In [1]: import numpy as np

In [2]: from numpy import linalg as LA

In [3]: np.set_printoptions(suppress=True, linewidth=100)

In [4]: feats = np.load("mat.npy")

In [5]: print(feats)
[[ 0  2  4  4  2  0  0  9  3  9  0  3  0]
 [ 5 11  0  0  8 17  0 16  5 12  0 10  0]
 [ 1  9 13  6  0  1 11  0  4  0 10  4  0]
 [ 6  6  0  0  7  9  0 15  3 12  0  8  0]
 [ 0 15  9  2  0 17  3  6  2  0 20  0  1]
 [ 3 13  0  0  9 22  0 18  4 12  4  9  0]
 [ 4  2 20  0  0  0 14  1  0  0  7  0  0]
 [ 0  0 14  0  1  0  5 11  0  3  2  0  0]
 [10 14  0  0  5 19  0 11  7  6  3 14  0]
 [ 0  1  2  0 10  6  0 22  0 18  0  0  0]
 [ 9 13  0 18  9 10  0 12 19 21  0 21  5]
 [ 0 12 12  0  0 14  4  7  0  0 19  0  0]
 [ 0 11  6  3  2 13  0 12  1  6 14  0  3]
 [ 0  4 10  2  0  0  3  7  0  3  4  0  0]
 [ 0  0 17  0  0  0 10  2  0  0  1  0  0]
 [16  8  9  0  0  6 11  1  3  0  2 12  0]
 [ 0  0  0  3  9  0  0 19  2 21  0  0  2]
 [ 0  7 11  0  3 13  2 14  0  3 11  0  0]
 [ 0  0 20  0  0  0 11  3  0  0  0  0  0]
 [ 0  6  8  0  1  6  3  9  0  3  4  2  0]
 [ 0 17  0 14  1 15  0  6 12  6  9  9  5]
 [ 0 19  0  5  4 25  0 12  7  6 16  6  3]
 [17  9  0  4  1  6  4  4  9  3  0 17  0]
 [ 0  5  4  4  4  4  0 14  1 12  3  0  3]
 [ 0 17  0  9 12 24  0 20 12 21  1 12  5]
 [ 0  0 13  0  0  0  5  7  0  6  0  0  0]
 [ 0  0  8  0  5  0  0 16  0 12  0  0  0]
 [ 0 14  9  0  1 20  1 11  0  0 20  0  0]
 [ 0 12  7  0  1 16  3  9  1  0 12  4  0]
 [ 0  3 11  4  0  0  3  6  0  3  4  0  1]
 [ 0  6  6  0  6 12  0 17  0  9  5  0  0]
 [10 16  0 12  4 15  0  7 15  9  0 19  2]
 [ 0  1 24  0  0  0 16  0  0  0 10  0  0]]

In [6]: Xc = (feats - feats.mean(axis=0)) / feats.std(axis=0)

In [7]: print(np.round(Xc.std(axis=0), 2))
[1. 1. 1. 1. 1. 1. 1. 1. 1. 1. 1. 1. 1.]

In [8]: b = LA.lstsq(np.delete(Xc, 7, axis=1), Xc[:, 7])[0]

In [9]: print(np.abs(b).argmax())
4

In [10]: print(round(1 - np.var(Xc[:, 7] - np.delete(Xc, 7, axis=1) @ b), 2))
0.98

In [11]: print(b.round(2))
[ 0.02 -0.3   0.1  -0.06  0.79  0.17 -0.56 -0.21 -0.13  0.07 -0.01  0.13]

In [12]: Xc = feats - feats.mean(axis=0)

In [13]: left, sig, vt = LA.svd(Xc, full_matrices=False)

In [14]: print(np.abs(left[:, 0]).argmax())
24

In [15]: print(LA.matrix_rank(Xc))
13

In [16]: print(np.searchsorted(np.cumsum(sig ** 2) / (sig ** 2).sum(), 0.9) + 1)
4

In [17]: print(np.round(sig ** 2 / (sig ** 2).sum(), 2) + 0)
[0.47 0.24 0.18 0.06 0.03 0.01 0.01 0.   0.   0.   0.   0.   0.  ]

In [18]: print(np.round(Xc.mean(axis=0), 2) + 0)
[0. 0. 0. 0. 0. 0. 0. 0. 0. 0. 0. 0. 0.]

In [19]: print(np.round(np.abs(vt[-1]), 2))
[0.02 0.01 0.04 0.21 0.68 0.13 0.28 0.21 0.07 0.27 0.05 0.03 0.51]

In [20]: print(np.round(vt[0] * np.sign(vt[0, np.abs(vt[0]).argmax()]), 2))
[-0.11 -0.32  0.45 -0.18 -0.19 -0.44  0.25 -0.26 -0.27 -0.32  0.05 -0.33 -0.07]

In [21]: vec = np.array([0, -1, 3, 3, 4, -2, 4, -2, 5, 1, -4, -5, 5])

In [22]: rhs = feats @ vec

In [23]: b, lr = np.zeros(13), 1 / LA.norm(feats, 2) ** 2

In [24]: for i in range(12):
    ...:     b -= lr * feats.T @ (feats @ b - rhs)
    ...:     if i % 2 == 0: print(i, round(LA.norm(feats @ b - rhs), 2))
    ...: 
0 288.41
2 226.8
4 184.19
6 154.55
8 133.7
10 118.73

In [25]: print(b.round(2))
[-0.33 -1.4   2.49  1.65  0.3  -2.92  1.86 -0.43  0.99  1.61 -1.79  0.24  0.51]

In [26]: print(round(float(LA.cond(feats)), 2))
59.43

In [27]: vec = np.array([3, 3, 3, 3, 2, 2, 1, 1, 3, 2, 0, 2, 0])

In [28]: h1 = np.maximum(feats @ vec, 0)

In [29]: print(feats.T @ h1)
[15553 42368 21715 18274 17456 48731 10738 44427 23635 34098 22579 30977  6004]

In [30]: print(h1)
[ 76 173 120 132 127 182  93  66 192  99 311 111 117  64  63 156  94 108  74  78 197 187 179  96
 272  63  74 123 114  69 107 260  91]

In [31]: lab = feats[:, 11] > np.median(feats[:, 11])

In [32]: u = feats[lab].mean(axis=0) - feats[~lab].mean(axis=0)

In [33]: print(round((((feats - feats.mean(axis=0)) @ u > 0) == lab).mean(), 2))
0.91

In [34]: print(((feats - feats.mean(axis=0)) @ u > 0).astype(int))
[0 1 0 1 0 1 0 0 1 0 1 0 0 0 0 1 0 0 0 0 1 1 1 0 1 0 0 0 1 0 0 1 0]

In [35]: A = np.array([[4, -9, 4, -9, 4, -9],
    ...:     [6, 1, 6, 1, 6, 1],
    ...:     [0, 1, 0, 1, 0, 1],
    ...:     [4, -9, 4, -9, 4, -9],
    ...:     [6, 1, 6, 1, 6, 1],
    ...:     [0, 1, 0, 1, 0, 1]])

In [36]: # column 2 repeats column 0

In [37]: r = LA.matrix_rank(A)

In [38]: print(r)
2

In [39]: null = LA.svd(A)[2][r:].T

In [40]: print(np.allclose(A @ null, 0))
True

In [41]: print(np.round(null @ null.T, 2) + 0)
[[ 0.67  0.   -0.33  0.   -0.33  0.  ]
 [ 0.    0.67  0.   -0.33  0.   -0.33]
 [-0.33  0.    0.67  0.   -0.33  0.  ]
 [ 0.   -0.33  0.    0.67  0.   -0.33]
 [-0.33  0.   -0.33  0.    0.67  0.  ]
 [ 0.   -0.33  0.   -0.33  0.    0.67]]

In [42]: print([int(LA.matrix_rank(np.delete(A, i, axis=0))) for i in range(6)])
[2, 2, 2, 2, 2, 2]

In [43]: print([int(LA.matrix_rank(A[:, :j + 1])) for j in range(6)])
[1, 2, 2, 2, 2, 2]
